$ python -q
>>> import numpy as np
>>> import numpy.linalg as la
>>> np.set_printoptions(precision=1, suppress=True, linewidth=120, floatmode="fixed")
>>> s = 5 * 0.2 ** np.arange(3)
>>> Q, _ = la.qr(np.array([[-1.0, 1.8, 0.1], [-0.9, 0.1, 1.0], [-0.5, -2.2, -0.1]]))
>>> rng = np.random.default_rng(247740)
>>> A = rng.normal(size=(24, 3)) * s @ Q
>>> A.round(1) + 0
array([[ 4.2, -3.2, -3.3],
       [ 5.9, -4.3, -4.4],
       [-7.5,  4.9,  2.6],
       [ 0.0,  0.9,  3.1],
       [ 9.0, -5.4, -4.5],
       [ 3.5, -1.4, -0.1],
       [-1.4,  1.5,  2.2],
       [ 3.1, -1.8, -2.0],
       [ 3.4, -2.2, -2.2],
       [-1.4,  1.5,  2.2],
       [ 3.7, -1.6, -1.0],
       [ 0.2,  0.5,  0.9],
       [-6.1,  4.1,  3.3],
       [-3.0,  2.5,  3.0],
       [-4.7,  4.0,  4.1],
       [-3.6,  2.5,  2.6],
       [-1.3,  1.7,  1.1],
       [ 7.8, -5.6, -5.2],
       [-3.4,  2.3,  1.0],
       [ 3.8, -2.1, -0.6],
       [ 3.4, -3.2, -3.6],
       [ 4.7, -2.5, -1.6],
       [ 0.9, -0.3,  0.5],
       [ 1.5, -1.4, -1.8]])
>>> Q, R = la.qr(A)
>>> Q.round(1) + 0
array([[-0.2, -0.1, -0.1],
       [-0.3, -0.1, -0.1],
       [ 0.4,  0.0, -0.5],
       [ 0.0,  0.3,  0.4],
       [-0.4,  0.2, -0.2],
       [-0.2,  0.3,  0.0],
       [ 0.1,  0.2,  0.1],
       [-0.1,  0.1, -0.3],
       [-0.2,  0.0, -0.2],
       [ 0.1,  0.2,  0.1],
       [-0.2,  0.3, -0.2],
       [ 0.0,  0.2,  0.0],
       [ 0.3,  0.0, -0.1],
       [ 0.1,  0.2,  0.1],
       [ 0.2,  0.3,  0.0],
       [ 0.2,  0.0,  0.1],
       [ 0.1,  0.3, -0.4],
       [-0.4, -0.1,  0.0],
       [ 0.2,  0.0, -0.3],
       [-0.2,  0.2,  0.2],
       [-0.2, -0.3,  0.0],
       [-0.2,  0.2, -0.1],
       [ 0.0,  0.1,  0.1],
       [-0.1, -0.1,  0.0]])
>>> R
array([[-21.1,  14.1,  11.9],
       [  0.0,   2.7,   5.3],
       [  0.0,   0.0,   3.1]])
>>> np.round(Q.T @ Q, 1) + 0
array([[1.0, 0.0, 0.0],
       [0.0, 1.0, 0.0],
       [0.0, 0.0, 1.0]])
>>> F = np.vander(np.arange(5) - 1, 3, increasing=True)
>>> F
array([[ 1, -1,  1],
       [ 1,  0,  0],
       [ 1,  1,  1],
       [ 1,  2,  4],
       [ 1,  3,  9]])
>>> Y = F / la.norm(F, axis=1, keepdims=True)
>>> G = Y @ Y.T
>>> la.norm(Y, axis=1)
array([1.0, 1.0, 1.0, 1.0, 1.0])
>>> (np.abs(G) > 0.9).astype(int)
array([[1, 0, 0, 0, 0],
       [0, 1, 0, 0, 0],
       [0, 0, 1, 0, 0],
       [0, 0, 0, 1, 1],
       [0, 0, 0, 1, 1]])
>>> M = np.load("sample1.npy")
>>> M
array([[-3.3, -1.8, -3.3],
       [-4.0,  3.0, -0.3],
       [ 0.3,  2.7, -4.2],
       [-0.8,  2.3,  4.3],
       [-1.8,  4.6, -0.6],
       [-0.1, -1.1,  4.9],
       [-4.0,  0.0, -3.1],
       [-0.1,  1.2, -4.8],
       [-1.8, -4.3, -1.8],
       [-1.3,  2.2,  4.3],
       [-1.1,  2.5, -4.2],
       [ 3.6, -1.5, -3.2],
       [-4.6, -0.2, -2.0],
       [-4.7,  0.7,  1.5],
       [ 2.4, -4.1, -1.7],
       [-3.5, -2.9, -2.0],
       [ 2.7, -2.5,  3.4],
       [ 3.1, -0.7,  3.9],
       [ 1.8, -4.5, -1.3],
       [-3.7,  3.3, -0.7],
       [-4.0,  1.5,  2.5]])
>>> P = M @ la.solve(M.T @ M, M.T)
>>> print(la.matrix_rank(np.eye(21) - P))
18
>>> np.diag(P)
array([0.2, 0.1, 0.2, 0.1, 0.1, 0.1, 0.1, 0.1, 0.2, 0.1, 0.1, 0.1, 0.1, 0.2, 0.1, 0.2, 0.1, 0.1, 0.1, 0.1, 0.1])
>>> np.round(la.eigvalsh(P), 1) + 0
array([0.0, 0.0, 0.0, 0.0, 0.0, 0.0, 0.0, 0.0, 0.0, 0.0, 0.0, 0.0, 0.0, 0.0, 0.0, 0.0, 0.0, 0.0, 1.0, 1.0, 1.0])
>>> U, s = la.svd(M)
Traceback (most recent call last):
  File "<python-input-24>", line 1, in <module>
    U, s = la.svd(M)
    ^^^^
ValueError: too many values to unpack (expected 2)
>>> U, s, vt = la.svd(M, full_matrices=False)
>>> np.round(np.sqrt((s ** 2).sum()), 1), round(la.norm(M), 1)
(np.float64(22.9), np.float64(22.9))
>>> (s > 1e-8).sum()
np.int64(3)
>>> np.round(vt @ vt.T, 1) + 0
array([[1.0, 0.0, 0.0],
       [0.0, 1.0, 0.0],
       [0.0, 0.0, 1.0]])
>>> np.allclose(U * s @ vt, M)
True
>>> print(s)
[15.2 14.1  9.9]
>>> m1 = np.loadtxt("test18.csv", delimiter=",")
>>> m1
array([[ 0.5,  0.0,  0.9,  0.0,  0.0],
       [ 0.0,  1.0,  0.0,  0.0,  0.0],
       [-0.9,  0.0,  0.5,  0.0,  0.0],
       [ 0.0,  0.0,  0.0,  1.0,  0.0],
       [ 0.0,  0.0,  0.0,  0.0,  1.0]])
>>> # columns are unit length and at right angles
>>> Y = m1 / np.sqrt((m1 ** 2).mean(axis=1, keepdims=True))
>>> la.matrix_rank(m1 - m1.mean(axis=1, keepdims=True))
np.int64(4)
>>> print(la.norm(Y, axis=1))
[2.2 2.2 2.2 2.2 2.2]
>>> print(Y[4])
[0.0 0.0 0.0 0.0 2.2]
>>> P = np.triu(np.array([[4, 4, 5, 0, 7],
...     [9, 8, 6, 5, 6],
...     [9, 3, 8, 2, 1],
...     [7, 0, 9, 4, 7],
...     [2, 8, 8, 4, 2]]), 1) + np.eye(5)
>>> Y = P @ m1 @ la.inv(P)
>>> la.matrix_rank(Y)
np.int64(5)
>>> vec = np.array([0, 0, -1, 1, 0])
>>> m1 @ np.ones(5)
array([ 1.4,  1.0, -0.4,  1.0,  1.0])
>>> print(la.norm(m1 @ vec) <= la.norm(m1, 2) * la.norm(vec) + 1e-9)
True
>>> np.einsum("ij,j->i", m1, vec)
array([-0.9,  0.0, -0.5,  1.0,  0.0])
>>> print((m1 @ vec).argmax())
3
>>> X = np.load("data.npy")
>>> X
array([[ 1,  2,  0,  2, -1],
       [ 0, -2, -2,  1, -3],
       [-3,  3, -3, -3,  3],
       [-3, -2, -3,  3, -3],
       [ 0,  3, -2,  2,  0]])
>>> Y = X[0, 0] * X[1:] - np.outer(X[1:, 0], X[0])
>>> print(Y)
[[ 0 -2 -2  1 -3]
 [ 0  9 -3  3  0]
 [ 0  4 -3  9 -6]
 [ 0  3 -2  2  0]]
>>> np.flatnonzero(~Y.round(6).any(axis=1))
array([], dtype=int64)
>>> X[:, 0] / X[0, 0]
array([ 1.0,  0.0, -3.0, -3.0,  0.0])
>>> arr = np.load("layer2.npy")
>>> print(arr.round(1) + 0)
[[ 0.0  1.8  2.4]
 [-1.4 -1.1  2.4]
 [-1.0 -2.5  1.3]
 [-1.7  2.2  1.1]
 [-2.4  1.2  1.4]
 [ 2.2 -0.5  1.9]
 [-2.9 -0.6 -0.2]
 [-2.5  0.8 -1.4]
 [ 2.2  1.4  1.5]
 [ 1.0 -0.3 -2.8]
 [-0.1 -0.5  3.0]
 [-0.5 -2.8 -1.0]
 [ 2.9 -0.8  0.2]
 [ 3.0 -0.3  0.1]
 [ 2.3 -1.6  1.0]
 [ 1.2 -2.7  0.4]
 [-0.6  0.8  2.8]
 [ 1.6  2.5  0.1]
 [-0.2  3.0 -0.4]
 [ 3.0  0.1  0.4]
 [ 1.1 -2.7  0.6]
 [-1.6  1.7 -1.9]
 [-0.4  2.9  0.6]
 [ 0.0 -1.8 -2.4]
 [ 1.5 -2.4  0.9]]
>>> Y = np.c_[arr[:, :2] @ np.array([[-1, 0], [-2, -2]]), np.array([2, -1, 2, -2, -3, 2, 0, 2, -1, -2, 2, 2, 2, -3, 2, -2, 0, 1, 1, -2, -2, 0, -2, 1, 0])]
>>> Y.round(1) + 0
array([[-3.6, -3.6,  2.0],
       [ 3.6,  2.2, -1.0],
       [ 6.0,  5.0,  2.0],
       [-2.7, -4.4, -2.0],
       [ 0.0, -2.4, -3.0],
       [-1.3,  1.0,  2.0],
       [ 4.1,  1.2,  0.0],
       [ 1.0, -1.5,  2.0],
       [-5.0, -2.8, -1.0],
       [-0.3,  0.6, -2.0],
       [ 1.1,  1.0,  2.0],
       [ 6.1,  5.6,  2.0],
       [-1.3,  1.6,  2.0],
       [-2.5,  0.5, -3.0],
       [ 0.8,  3.2,  2.0],
       [ 4.3,  5.5, -2.0],
       [-1.1, -1.7,  0.0],
       [-6.7, -5.1,  1.0],
       [-5.8, -5.9,  1.0],
       [-3.2, -0.2, -2.0],
       [ 4.4,  5.5, -2.0],
       [-1.8, -3.4,  0.0],
       [-5.4, -5.8, -2.0],
       [ 3.5,  3.6,  1.0],
       [ 3.2,  4.8,  0.0]])
>>> la.matrix_rank(Y)
np.int64(3)
>>> J = np.loadtxt("m.csv", delimiter=",")
>>> J
array([[ 0.0,  0.0,  0.0,  0.0,  9.0],
       [ 0.0,  0.0,  0.0,  4.0,  0.0],
       [ 0.0,  0.0,  6.0,  0.0,  0.0],
       [ 5.0,  0.0,  0.0,  0.0,  0.0],
       [ 0.0, -1.0,  0.0,  0.0,  0.0]])
>>> Y = la.inv(J)
>>> J @ Y
array([[1.0, 0.0, 0.0, 0.0, 0.0],
       [0.0, 1.0, 0.0, 0.0, 0.0],
       [0.0, 0.0, 1.0, 0.0, 0.0],
       [0.0, 0.0, 0.0, 1.0, 0.0],
       [0.0, 0.0, 0.0, 0.0, 1.0]])
>>> np.allclose(Y, J.T)
False
>>> round(la.slogdet(J)[0], 1)
np.float64(1.0)
>>> la.det(J) * Y
array([[    0.0,     0.0,     0.0,   216.0,     0.0],
       [   -0.0,    -0.0,    -0.0,    -0.0, -1080.0],
       [    0.0,     0.0,   180.0,     0.0,     0.0],
       [    0.0,   270.0,     0.0,     0.0,     0.0],
       [  120.0,     0.0,     0.0,     0.0,     0.0]])
>>> (np.abs(Y) > 1e-9).astype(int)
array([[0, 0, 0, 1, 0],
       [0, 0, 0, 0, 1],
       [0, 0, 1, 0, 0],
       [0, 1, 0, 0, 0],
       [1, 0, 0, 0, 0]])
>>> Y = np.array([[0.7, 0.0], [-1.9, -0.4], [-0.8, 0.0], [0.5, -0.3]])
>>> Z = np.array([[1.4, 0.5, 0.2, -0.7], [1.4, -2.3, 0.3, -1.1]])
>>> data = Y @ Z
>>> data.round(1) + 0
array([[ 1.0,  0.4,  0.1, -0.5],
       [-3.2,  0.0, -0.5,  1.8],
       [-1.1, -0.4, -0.2,  0.6],
       [ 0.3,  0.9,  0.0,  0.0]])
>>> # rows and columns are dependent
>>> [round(float(x), 1) for x in la.svd(data, compute_uv=False)[:3]]
[4.1, 1.0, 0.0]
>>> Y = np.array([[2, 1, 0], [1, 0, 1], [1, 2, 2], [1, 2, 1]])
>>> la.matrix_rank(data @ Y)
np.int64(2)
>>> np.einsum("ik,kj->ji", data, Y)
array([[ 2.0, -5.2, -2.2,  1.5],
       [ 0.3, -0.7, -0.3,  0.3],
       [ 0.1,  0.7, -0.2,  0.9]])
>>> np.einsum("ij,ij->i", data, data)
array([ 1.3, 13.8,  1.8,  1.0])
>>> np.vstack([data, Y.T]).shape
(7, 4)
>>> U, s, vt = la.svd(data)
>>> vecs = vt[:(s > 1e-8).sum()]
>>> vec = data[1] + -2 * data[3] + rng.integers(2) * np.eye(4)[2]
>>> vec
array([-3.8, -1.9, -0.5,  1.8])
>>> np.allclose(vecs.T @ vecs @ vec, vec)
True
>>> print(round(la.norm(vec - vecs.T @ vecs @ vec), 1))
0.0
>>> np.round(vecs.T @ vecs, 1) + 0
array([[ 0.8,  0.1,  0.1, -0.4],
       [ 0.1,  1.0,  0.0,  0.1],
       [ 0.1,  0.0,  0.0, -0.1],
       [-0.4,  0.1, -0.1,  0.2]])
